% python3 -q
>>> import numpy as np
>>> import numpy.linalg as la
>>> np.set_printoptions(precision=2, suppress=True, linewidth=200, legacy="1.25")
>>> K = np.loadtxt("arr.csv", delimiter=",")
>>> K
array([[-3., -5., -4.,  0., -3., -3., -6., -6.],
       [-3., -5., -4.,  0., -3., -3., -6., -6.],
       [ 1., -1.,  0.,  4.,  1.,  1., -2., -2.],
       [ 1., -1.,  0.,  4.,  1.,  1., -2., -2.],
       [ 3.,  1.,  2.,  6.,  3.,  3.,  0.,  0.],
       [ 2.,  0.,  1.,  5.,  2.,  2., -1., -1.],
       [-2., -4., -3.,  1., -2., -2., -5., -5.],
       [ 1., -1.,  0.,  4.,  1.,  1., -2., -2.],
       [ 3.,  1.,  2.,  6.,  3.,  3.,  0.,  0.],
       [-2., -4., -3.,  1., -2., -2., -5., -5.]])
>>> # row 1 repeats row 0
>>> round(float(np.trace(la.pinv(K) @ K)), 2)
2.0
>>> np.round(K @ la.pinv(K) @ K, 2) + 0
array([[-3., -5., -4.,  0., -3., -3., -6., -6.],
       [-3., -5., -4.,  0., -3., -3., -6., -6.],
       [ 1., -1.,  0.,  4.,  1.,  1., -2., -2.],
       [ 1., -1.,  0.,  4.,  1.,  1., -2., -2.],
       [ 3.,  1.,  2.,  6.,  3.,  3.,  0.,  0.],
       [ 2.,  0.,  1.,  5.,  2.,  2., -1., -1.],
       [-2., -4., -3.,  1., -2., -2., -5., -5.],
       [ 1., -1.,  0.,  4.,  1.,  1., -2., -2.],
       [ 3.,  1.,  2.,  6.,  3.,  3.,  0.,  0.],
       [-2., -4., -3.,  1., -2., -2., -5., -5.]])
>>> np.allclose(K[:-1].T @ la.lstsq(K[:-1].T, K[-1])[0], K[-1])
True
>>> np.abs(np.diag(la.qr(K)[1])) > 1e-9
array([ True,  True, False, False, False, False, False, False])
>>> la.cond(K) > 100
True
>>> la.matrix_rank(K, rtol=0.1)
2
>>> [round(float(x), 2) for x in la.svd(K, compute_uv=False)[:3]]
[22.03, 15.19, 0.0]
>>> W0 = np.load("test0.npy")
>>> W0
array([[1, 2, 1, 2],
       [0, 2, 0, 2],
       [1, 2, 1, 2],
       [0, 2, 0, 2]])
>>> u = np.array([9, 7])
>>> np.cross(W0[2, :3], W0[1, :3])
array([-2,  0,  2])
>>> np.polyval(u, W0[2])
array([16, 25, 16, 25])
>>> np.array([np.convolve(row, u, "same") for row in W0])
array([[ 9, 25, 23, 25],
       [ 0, 18, 14, 18],
       [ 9, 25, 23, 25],
       [ 0, 18, 14, 18]])
>>> rk = la.matrix_rank(W0)
>>> rk
2
>>> ns = la.svd(W0)[2][rk:].T
>>> la.matrix_rank(W0.T @ W0), la.matrix_rank(W0 @ W0.T)
(2, 2)
>>> [int(la.matrix_rank(W0[:i])) for i in range(1, len(W0) + 1)]
[1, 2, 2, 2]
>>> np.round(ns @ ns.T, 2) + 0
array([[ 0.5,  0. , -0.5,  0. ],
       [ 0. ,  0.5,  0. , -0.5],
       [-0.5,  0. ,  0.5,  0. ],
       [ 0. , -0.5,  0. ,  0.5]])
>>> A = np.load("w.npy")
>>> A
array([[ 1.43,  0.04,  0.58, -0.44,  0.55, -1.58],
       [ 0.04, -0.27, -0.57,  0.57,  0.53,  0.25],
       [ 0.58, -0.57,  0.75,  1.63,  0.18, -0.62],
       [-0.44,  0.57,  1.63, -0.34, -0.46,  1.65],
       [ 0.55,  0.53,  0.18, -0.46,  1.58,  0.71],
       [-1.58,  0.25, -0.62,  1.65,  0.71, -0.15]])
>>> vals, V = la.eigh(A)
>>> np.abs(V[:, -1]).round(6).argmax()
0
>>> np.round(V.T @ A @ V, 2) + 0
array([[-3.,  0.,  0.,  0.,  0.,  0.],
       [ 0., -1.,  0.,  0.,  0.,  0.],
       [ 0.,  0.,  0.,  0.,  0.,  0.],
       [ 0.,  0.,  0.,  2.,  0.,  0.],
       [ 0.,  0.,  0.,  0.,  2.,  0.],
       [ 0.,  0.,  0.,  0.,  0.,  3.]])
>>> vals.sum(), round(np.trace(A), 2)
(3.0, 3.0)
>>> vals.round(2) + 0
array([-3., -1.,  0.,  2.,  2.,  3.])
>>> np.round(la.svd(A, compute_uv=False), 2) + 0
array([3., 3., 2., 2., 1., 0.])
>>> (vals > 1e-8).sum(), (vals < -1e-8).sum()
(3, 2)
>>> np.allclose(A, A.T)
True
>>> assert A == A.T
Traceback (most recent call last):
  File "<python-input-35>", line 1, in <module>
    assert A == A.T
           ^^^^^^^^
ValueError: The truth value of an array with more than one element is ambiguous. Use a.any() or a.all()
>>> np.round(np.sort(np.abs(la.eigvals(A))), 2) + 0
array([0., 1., 2., 2., 3., 3.])
>>> round(np.trace(A), 2)
3.0
>>> blk = np.stack([A, -2 * A, A[::-1]])
>>> np.einsum("bij,cij->bc", blk, blk)
array([[ 27.  , -54.  ,  -6.38],
       [-54.  , 108.  ,  12.75],
       [ -6.38,  12.75,  27.  ]])
>>> blk.shape
(3, 6, 6)
>>> la.matrix_rank(blk)
array([5, 5, 5])
>>> la.matrix_rank(blk.reshape(3, -1))
2
>>> la.norm(blk, axis=(1, 2))
array([ 5.2 , 10.39,  5.2 ])
>>> np.round(la.det(blk), 2) + 0
array([0., 0., 0.])
>>> U, sig, Vt = la.svd(A)
>>> np.argmax(sig[:-1] / (sig[1:] + 1e-6)) + 1
5
>>> sig.round(2) + 0
array([3., 3., 2., 2., 1., 0.])
>>> M2 = U[:, :5] @ np.diag(sig[:5]) @ Vt[:5]
>>> la.matrix_rank(A, rtol=0.05)
5
>>> round(float(np.abs(A - M2).max()), 2)
0.0
>>> round(float(la.norm(A - M2) / la.norm(A)), 2)
0.0
>>> M2
array([[ 1.43,  0.04,  0.58, -0.44,  0.55, -1.58],
       [ 0.04, -0.27, -0.57,  0.57,  0.53,  0.25],
       [ 0.58, -0.57,  0.75,  1.63,  0.18, -0.62],
       [-0.44,  0.57,  1.63, -0.34, -0.46,  1.65],
       [ 0.55,  0.53,  0.18, -0.46,  1.58,  0.71],
       [-1.58,  0.25, -0.62,  1.65,  0.71, -0.15]])
>>> def softmax(z):
...     e = np.exp(z - z.max(axis=-1, keepdims=True))
...     return e / e.sum(axis=-1, keepdims=True)
... 
>>> np.round(softmax(10 * A[2]), 2) + 0
array([0., 0., 0., 1., 0., 0.])
>>> softmax(A[2])
array([0.16, 0.05, 0.19, 0.45, 0.11, 0.05])
>>> softmax(A[2] + 5)
array([0.16, 0.05, 0.19, 0.45, 0.11, 0.05])
>>> scores = A @ A.T / np.sqrt(6)
>>> softmax(scores + np.triu(np.full(scores.shape, -np.inf), 1))
array([[1.  , 0.  , 0.  , 0.  , 0.  , 0.  ],
       [0.33, 0.67, 0.  , 0.  , 0.  , 0.  ],
       [0.21, 0.14, 0.64, 0.  , 0.  , 0.  ],
       [0.03, 0.04, 0.05, 0.88, 0.  , 0.  ],
       [0.15, 0.13, 0.08, 0.15, 0.5 , 0.  ],
       [0.02, 0.1 , 0.1 , 0.03, 0.04, 0.7 ]])
>>> softmax(scores)
array([[0.65, 0.06, 0.14, 0.03, 0.1 , 0.02],
       [0.11, 0.21, 0.18, 0.09, 0.17, 0.25],
       [0.16, 0.11, 0.48, 0.05, 0.06, 0.15],
       [0.02, 0.04, 0.04, 0.77, 0.09, 0.04],
       [0.14, 0.12, 0.07, 0.14, 0.46, 0.08],
       [0.02, 0.1 , 0.1 , 0.03, 0.04, 0.7 ]])
>>> softmax(scores)[2] @ A
array([ 0.28, -0.19,  0.39,  0.96,  0.4 , -0.4 ])
>>> E = np.loadtxt("x.csv", delimiter=",")
>>> E
array([[-2.,  2.,  0., -2.,  1., -2., -2.,  2., -2.],
       [-2.,  1.,  2.,  0.,  0., -1., -2., -2.,  2.],
       [-1.,  1.,  0.,  1.,  2., -2., -1.,  2.,  0.],
       [ 0., -1.,  1., -1., -2.,  1.,  0., -2.,  2.],
       [ 1., -2.,  1.,  0., -1., -2.,  0.,  1., -2.],
       [ 0.,  0., -2., -1., -2., -1.,  1.,  1., -2.],
       [ 1.,  2., -1.,  1.,  0., -1.,  2.,  2.,  1.],
       [-2., -2., -1.,  2., -2., -2., -2.,  2.,  2.],
       [-2.,  1., -2., -1., -1.,  0., -2., -2.,  1.],
       [-8.,  5.,  6., -2.,  1., -5., -8., -4.,  4.]])
>>> proj = E @ la.solve(E.T @ E, E.T)
>>> np.round(la.eigvalsh(proj), 2) + 0
array([0., 1., 1., 1., 1., 1., 1., 1., 1., 1.])
>>> np.diag(proj)
array([0.91, 0.18, 1.  , 1.  , 1.  , 1.  , 1.  , 1.  , 1.  , 0.91])
>>> np.allclose(proj @ proj, proj)
True
>>> softmax(E[8])
array([0.02, 0.35, 0.02, 0.05, 0.05, 0.13, 0.02, 0.02, 0.35])
>>> scores = E @ E.T / np.sqrt(9)
>>> np.round(softmax(scores), 2) + 0
array([[0.02, 0.  , 0.  , 0.  , 0.  , 0.  , 0.  , 0.  , 0.  , 0.98],
       [0.  , 0.  , 0.  , 0.  , 0.  , 0.  , 0.  , 0.  , 0.  , 1.  ],
       [0.04, 0.  , 0.08, 0.  , 0.  , 0.  , 0.  , 0.01, 0.  , 0.86],
       [0.  , 0.05, 0.  , 0.73, 0.  , 0.  , 0.  , 0.  , 0.03, 0.19],
       [0.01, 0.  , 0.01, 0.  , 0.91, 0.05, 0.  , 0.02, 0.  , 0.  ],
       [0.03, 0.  , 0.  , 0.  , 0.04, 0.89, 0.02, 0.01, 0.01, 0.  ],
       [0.  , 0.  , 0.02, 0.  , 0.  , 0.01, 0.95, 0.  , 0.  , 0.  ],
       [0.  , 0.  , 0.  , 0.  , 0.  , 0.  , 0.  , 0.99, 0.  , 0.01],
       [0.  , 0.  , 0.  , 0.  , 0.  , 0.  , 0.  , 0.  , 0.  , 1.  ],
       [0.  , 0.  , 0.  , 0.  , 0.  , 0.  , 0.  , 0.  , 0.  , 1.  ]])
>>> softmax(scores).round(6).argmax(axis=1)
array([9, 9, 9, 3, 4, 5, 6, 7, 9, 9])
>>> theta = np.radians(90)
>>> r_ = np.eye(6)
>>> r_[4, 4] = r_[1, 1] = np.cos(theta)
>>> r_[4, 1], r_[1, 4] = -np.sin(theta), np.sin(theta)
>>> r_.round(2) + 0
array([[ 1.,  0.,  0.,  0.,  0.,  0.],
       [ 0.,  0.,  0.,  0.,  1.,  0.],
       [ 0.,  0.,  1.,  0.,  0.,  0.],
       [ 0.,  0.,  0.,  1.,  0.,  0.],
       [ 0., -1.,  0.,  0.,  0.,  0.],
       [ 0.,  0.,  0.,  0.,  0.,  1.]])
>>> M2 = A @ r_.T
>>> np.allclose(A @ A.T, M2 @ M2.T)
True
>>> np.abs(M2 - A).max(axis=0)
array([0.  , 1.06, 0.  , 0.  , 2.11, 0.  ])
>>> x0 = np.array([1, -2, -1, -2, 2, 0, -2, 2, 2])
>>> x0 @ E
Traceback (most recent call last):
  File "<python-input-80>", line 1, in <module>
    x0 @ E
    ~~~^~~
ValueError: matmul: Input operand 1 has a mismatch in its core dimension 0, with gufunc signature (n?,k),(k,m?)->(n?,m?) (size 10 is different from 9)
>>> np.einsum("ij,j->i", E, x0)
array([ 4., -2.,  5., -1.,  0., -4., -2.,  7.,  0., -2.])
>>> np.sign((E @ x0).round(6))
array([ 1., -1.,  1., -1.,  0., -1., -1.,  1.,  0., -1.])
>>> E @ x0
array([ 4., -2.,  5., -1.,  0., -4., -2.,  7.,  0., -2.])
>>> E @ (2 * x0)
array([ 8., -4., 10., -2.,  0., -8., -4., 14.,  0., -4.])
>>> (E * x0).sum(axis=1)
array([ 4., -2.,  5., -1.,  0., -4., -2.,  7.,  0., -2.])
>>> (E @ x0).argmax()
7
>>> E @ np.eye(9)[7]
array([ 2., -2.,  2., -2.,  1.,  1.,  2.,  2., -2., -4.])
>>> la.norm(E @ x0) <= la.norm(E, 2) * la.norm(x0) + 1e-9
True
>>> x0 = np.array([1, 3, 1, 0, 0, 0, 2, 2, 2])
>>> y = E @ x0
>>> y
array([ 0., -1.,  4., -2., -6., -2., 16., -5., -7., -3.])
>>> np.round(la.solve(E.T @ E, E.T @ y), 2) + 0
array([1., 3., 1., 0., 0., 0., 2., 2., 2.])
>>> try:
...     la.solve(E, y)
... except la.LinAlgError as e:
...     print(repr(e))
... 
LinAlgError('Last 2 dimensions of the array must be square')
>>> np.round(la.lstsq(E, y)[0], 2) + 0
array([1., 3., 1., 0., 0., 0., 2., 2., 2.])
>>> rng = np.random.default_rng(95)
>>> y = y + 0.3 * rng.normal(size=10)
>>> y
array([-0.06, -1.07,  4.63, -1.96, -6.16, -1.58, 16.26, -4.92, -6.83, -3.32])
>>> coef, *_ = la.lstsq(E, y)
>>> [round(float(la.norm(la.solve(E.T @ E + lam * np.eye(9), E.T @ y))), 2) for lam in (0, 1, 10, 100)]
[4.94, 4.39, 2.85, 0.78]
>>> round(float(la.norm(y - E @ coef)), 2)
0.01
>>> coef.round()
array([ 0.,  2.,  1., -1.,  1., -1.,  3.,  2.,  2.])
>>> coef
array([ 0.38,  2.4 ,  0.67, -0.51,  0.65, -0.58,  2.89,  1.77,  2.35])
>>> J = np.load("dump.npy")
>>> J
array([[-0.49,  0.8 , -0.34],
       [ 0.8 ,  0.57,  0.19],
       [-0.34,  0.19,  0.92]])
>>> x0 = np.array([3, 1, 1])
>>> round(float(la.norm(x0)), 2), round(float(la.norm(J @ x0)), 2)
(3.32, 3.32)
>>> np.abs(la.eigvals(J))
array([1., 1., 1.])
>>> [p for p in range(1, 25) if np.allclose(la.matrix_power(J, p), np.eye(3))]
[2, 4, 6, 8, 10, 12, 14, 16, 18, 20, 22, 24]
>>> round(la.det(J), 2)
-1.0
>>> J.T @ (J @ x0)
array([3., 1., 1.])
>>> [round(float(la.det(J[:i, :i])), 2) + 0 for i in range(1, 4)]
[-0.49, -0.92, -1.0]
>>> X = np.load("sample18.npy")
>>> X
array([[2, 0, 0, 0, 0, 0, 0, 0, 0, 0, 0],
       [1, 2, 0, 0, 0, 0, 0, 0, 0, 0, 0],
       [2, 0, 0, 0, 0, 0, 0, 0, 0, 0, 0],
       [0, 1, 1, 1, 0, 0, 0, 0, 0, 0, 0],
       [1, 2, 2, 0, 1, 0, 0, 0, 0, 0, 0],
       [0, 0, 2, 0, 2, 1, 0, 0, 0, 0, 0],
       [2, 0, 2, 2, 0, 1, 2, 0, 0, 0, 0],
       [2, 1, 0, 2, 1, 1, 1, 0, 0, 0, 0],
       [1, 1, 2, 1, 1, 1, 2, 0, 1, 0, 0],
       [2, 2, 2, 1, 1, 2, 2, 2, 1, 2, 0],
       [1, 1, 1, 0, 2, 0, 1, 0, 0, 0, 0]])
>>> round(la.norm(X, 2) / la.norm(X), 2)
0.81
>>> [round(float(x), 2) for x in la.svd(X, compute_uv=False)[:3]]
[8.77, 3.54, 3.05]
>>> la.matrix_rank(X, rtol=0.1)
7
>>> la.cond(X) > 100
True
>>> rk = la.matrix_rank(X)
>>> rk
9
>>> ns = la.svd(X)[2][rk:].T
>>> [int(la.matrix_rank(np.delete(X, i, axis=0))) for i in range(11)]
[9, 9, 9, 9, 9, 9, 9, 9, 8, 8, 9]
>>> [int(la.matrix_rank(X[:, :j + 1])) for j in range(11)]
[1, 2, 3, 4, 5, 6, 7, 8, 9, 9, 9]
>>> np.allclose(X @ ns, 0)
True
>>> np.round(X @ ns, 2) + 0
array([[0., 0.],
       [0., 0.],
       [0., 0.],
       [0., 0.],
       [0., 0.],
       [0., 0.],
       [0., 0.],
       [0., 0.],
       [0., 0.],
       [0., 0.],
       [0., 0.]])
>>> np.allclose(X[:-1].T @ la.lstsq(X[:-1].T, X[-1])[0], X[-1])
True
>>> np.abs(np.diag(la.qr(X)[1])) > 1e-9
array([ True,  True,  True,  True,  True,  True,  True,  True,  True, False, False])
>>> feats = np.load("m.npy")
>>> feats
array([[ 1,  1, -1, -1,  1,  1, -1, -1],
       [ 1, -1,  1, -1,  1, -1,  1, -1],
       [ 1,  1,  1,  1, -1, -1, -1, -1],
       [ 1,  1,  1,  1,  1,  1,  1,  1],
       [ 1, -1, -1,  1,  1, -1, -1,  1],
       [ 1, -1,  1, -1, -1,  1, -1,  1],
       [ 1, -1, -1,  1, -1,  1,  1, -1]])
>>> U, sig = la.svd(feats)
Traceback (most recent call last):
  File "<python-input-129>", line 1, in <module>
    U, sig = la.svd(feats)
    ^^^^^^
ValueError: too many values to unpack (expected 2)
>>> U, sig, Vt = la.svd(feats, full_matrices=False)
>>> np.round(U.T @ feats @ Vt.T, 2) + 0
array([[2.83, 0.  , 0.  , 0.  , 0.  , 0.  , 0.  ],
       [0.  , 2.83, 0.  , 0.  , 0.  , 0.  , 0.  ],
       [0.  , 0.  , 2.83, 0.  , 0.  , 0.  , 0.  ],
       [0.  , 0.  , 0.  , 2.83, 0.  , 0.  , 0.  ],
       [0.  , 0.  , 0.  , 0.  , 2.83, 0.  , 0.  ],
       [0.  , 0.  , 0.  , 0.  , 0.  , 2.83, 0.  ],
       [0.  , 0.  , 0.  , 0.  , 0.  , 0.  , 2.83]])
>>> sig
array([2.83, 2.83, 2.83, 2.83, 2.83, 2.83, 2.83])
